$ ipython --no-banner

In [1]: import numpy as np

In [2]: np.set_printoptions(suppress=True, linewidth=120)

In [3]: tidy = lambda a: np.round(a, 2) + 0

In [4]: data = np.load("layer19.npy")

In [5]: data
Out[5]: 
array([[ -0.65,  -7.97,   3.8 ],
       [ -0.13,  -3.47,   1.21],
       [ -0.06, -13.27,   1.45],
       [ -0.05, -12.46,   0.8 ],
       [  0.89,   7.61,   1.25],
       [  0.06,   1.16,   0.68],
       [  0.24,  14.1 ,  -2.45],
       [ -0.21, -14.4 ,  -1.15],
       [  0.37,   3.14,  -1.14],
       [ -0.08,  -8.3 ,   3.11],
       [  0.11,  -7.53,   5.48]])

In [6]: Xc = data - data.mean(axis=0)

In [7]: V = np.linalg.svd(Xc)[2][:2]

In [8]: out = Xc - Xc @ V.T @ V

In [9]: tidy(np.cov(Xc @ V.T, rowvar=False))
Out[9]: 
array([[86.34,  0.  ],
       [ 0.  ,  4.29]])

In [10]: np.linalg.norm(out, axis=1).round(6).argmax()
Out[10]: np.int64(0)

In [11]: gram = np.cov(data, rowvar=False)

In [12]: tidy(data.std(axis=0))
Out[12]: array([0.37, 8.8 , 2.21])

In [13]: gram.shape
Out[13]: (3, 3)

In [14]: np.argwhere(np.triu(np.abs(np.corrcoef(data.T)) > 0.8, 1))
Out[14]: array([], shape=(0, 2), dtype=int64)

In [15]: tidy(gram)
Out[15]: 
array([[ 0.15,  2.31, -0.26],
       [ 2.31, 85.2 , -9.3 ],
       [-0.26, -9.3 ,  5.35]])

In [16]: tidy(np.corrcoef(data[:, 2], data[:, 1])[0, 1])
Out[16]: np.float64(-0.44)

In [17]: rng = np.random.default_rng(4680)

In [18]: out = data + rng.integers(-2, 3, (11, 2)) @ rng.integers(-2, 3, (2, 3))

In [19]: tidy(out)
Out[19]: 
array([[ -0.65,  -1.97,   2.8 ],
       [ -0.13,  -1.47,  -0.79],
       [ -0.06, -19.27,   2.45],
       [ -0.05, -16.46,   0.8 ],
       [  0.89,   9.61,   0.25],
       [  0.06,   9.16,  -1.32],
       [  0.24,  10.1 ,  -2.45],
       [ -0.21, -16.4 ,  -0.15],
       [  0.37,   1.14,  -0.14],
       [ -0.08, -10.3 ,   3.11],
       [  0.11, -11.53,   7.48]])

In [20]: tidy(np.linalg.svd(out - data, compute_uv=False))
Out[20]: array([14.65,  2.51,  0.  ])

In [21]: tidy(out - data)
Out[21]: 
array([[ 0.,  6., -1.],
       [ 0.,  2., -2.],
       [ 0., -6.,  1.],
       [ 0., -4.,  0.],
       [ 0.,  2., -1.],
       [ 0.,  8., -2.],
       [ 0., -4.,  0.],
       [ 0., -2.,  1.],
       [ 0., -2.,  1.],
       [ 0., -2.,  0.],
       [ 0., -4.,  2.]])

In [22]: tidy(np.abs(out - data).sum(axis=1))
Out[22]: array([ 7.,  4.,  7.,  4.,  3., 10.,  4.,  3.,  3.,  2.,  6.])
